>>> import numpy as np
>>> import numpy.linalg as la
>>> np.set_printoptions(precision=2, suppress=True, linewidth=200)
>>> def tidy(a):
...     return np.round(a, 2) + 0
... 
>>> data = np.load("mat.npy")
>>> data
array([[ 11., -12.,   6.],
       [ 12., -13.,   6.],
       [ 12., -12.,   5.]])
>>> rng = np.random.default_rng(8643)
>>> z = rng.permutation(3)
>>> z
array([0, 1, 2])
>>> B = data[z][:, z]
>>> np.allclose(B, data)
True
>>> B
array([[ 11., -12.,   6.],
       [ 12., -13.,   6.],
       [ 12., -12.,   5.]])
>>> np.trace(B)
np.float64(3.0)
>>> tidy(np.sort(np.abs(la.eigvals(B))))
array([1., 1., 5.])
>>> U, sigma, Vt = la.svd(data)
>>> tidy(sigma)
array([31.02,  1.  ,  0.16])
>>> np.argmax(sigma[:-1] / (sigma[1:] + 1e-6)) + 1
np.int64(1)
>>> B = U[:, :1] @ np.diag(sigma[:1]) @ Vt[:1]
>>> la.matrix_rank(data, rtol=0.05)
np.int64(1)
>>> tidy(la.norm(data - B, 2)), tidy(sigma[1])
(np.float64(1.0), np.float64(1.0))
>>> la.matrix_rank(B)
np.int64(1)
>>> (data + data.T) / 2
array([[ 11.,   0.,   9.],
       [  0., -13.,  -3.],
       [  9.,  -3.,   5.]])
>>> tidy(np.sort(np.abs(la.eigvals(data))))
array([1., 1., 5.])
>>> (data - data.T) / 2
array([[  0., -12.,  -3.],
       [ 12.,   0.,   9.],
       [  3.,  -9.,   0.]])
>>> np.allclose(data @ data.T, data.T @ data)
False
>>> ang = np.radians(15)
>>> r_ = np.eye(3)
>>> r_[1, 1] = r_[2, 2] = np.cos(ang)
>>> r_[1, 2], r_[2, 1] = -np.sin(ang), np.sin(ang)
>>> tidy(r_)
array([[ 1.  ,  0.  ,  0.  ],
       [ 0.  ,  0.97, -0.26],
       [ 0.  ,  0.26,  0.97]])
>>> B = data @ r_.T
>>> np.allclose(la.norm(data, axis=1), la.norm(B, axis=1))
True
>>> tidy(la.det(r_)), tidy(np.trace(r_))
(np.float64(1.0), np.float64(2.93))
>>> np.allclose(data @ data.T, B @ B.T)
True
>>> tidy(np.abs(B - data).max(axis=0))
array([0.  , 1.14, 3.57])
>>> mat = np.array([[-0.7, -1.3, -0.2, 1.2],
...     [-0.4, 1.1, -1.4, 0.8],
...     [-1.7, 1.1, 1.0, 0.8],
...     [0.2, 0.6, -0.3, 0.8],
...     [-0.7, 1.0, 0.2, -0.9],
...     [0.1, 0.3, 1.1, 0.0],
...     [1.9, 0.6, 1.1, 0.4],
...     [-0.1, 1.5, -1.1, -0.9],
...     [-1.4, -0.4, -0.5, 0.2],
...     [1.0, 0.2, 0.3, 0.7],
...     [1.0, -0.9, 1.8, -1.4],
...     [0.6, -0.4, 0.0, -1.3],
...     [1.4, -0.2, -0.3, 0.3],
...     [0.7, 1.1, -1.4, 1.4],
...     [-0.4, 1.4, -0.5, 0.2],
...     [-0.5, -0.1, 1.0, 1.2],
...     [-1.8, -1.3, 0.0, 0.6],
...     [2.1, 0.6, -0.3, 1.2],
...     [-0.9, 1.7, 0.1, 1.5],
...     [-0.7, -1.1, -0.4, 0.4]])
>>> mat[11] *= 20
>>> mat
array([[ -0.7,  -1.3,  -0.2,   1.2],
       [ -0.4,   1.1,  -1.4,   0.8],
       [ -1.7,   1.1,   1. ,   0.8],
       [  0.2,   0.6,  -0.3,   0.8],
       [ -0.7,   1. ,   0.2,  -0.9],
       [  0.1,   0.3,   1.1,   0. ],
       [  1.9,   0.6,   1.1,   0.4],
       [ -0.1,   1.5,  -1.1,  -0.9],
       [ -1.4,  -0.4,  -0.5,   0.2],
       [  1. ,   0.2,   0.3,   0.7],
       [  1. ,  -0.9,   1.8,  -1.4],
       [ 12. ,  -8. ,   0. , -26. ],
       [  1.4,  -0.2,  -0.3,   0.3],
       [  0.7,   1.1,  -1.4,   1.4],
       [ -0.4,   1.4,  -0.5,   0.2],
       [ -0.5,  -0.1,   1. ,   1.2],
       [ -1.8,  -1.3,   0. ,   0.6],
       [  2.1,   0.6,  -0.3,   1.2],
       [ -0.9,   1.7,   0.1,   1.5],
       [ -0.7,  -1.1,  -0.4,   0.4]])
>>> D = la.norm(mat[:, None] - mat[None], axis=-1)
>>> np.flatnonzero(D[7] < D.mean() / 2)
array([ 1,  3,  4,  7, 13, 14])
>>> tidy(D[:5, :5])
array([[0.  , 2.73, 2.89, 2.14, 3.14],
       [2.73, 0.  , 2.73, 1.35, 2.36],
       [2.89, 2.73, 0.  , 2.36, 2.13],
       [2.14, 1.35, 2.36, 0.  , 2.03],
       [3.14, 2.36, 2.13, 2.03, 0.  ]])
>>> (D + 1e9 * np.eye(20)).round(6).argmin(axis=1)
array([19, 14, 18,  9, 14,  9,  9, 14, 19, 12,  5, 10,  9,  1,  1,  5,  8, 12,  2,  0])
>>> np.unravel_index(D.round(6).argmax(), D.shape)
(np.int64(11), np.int64(18))
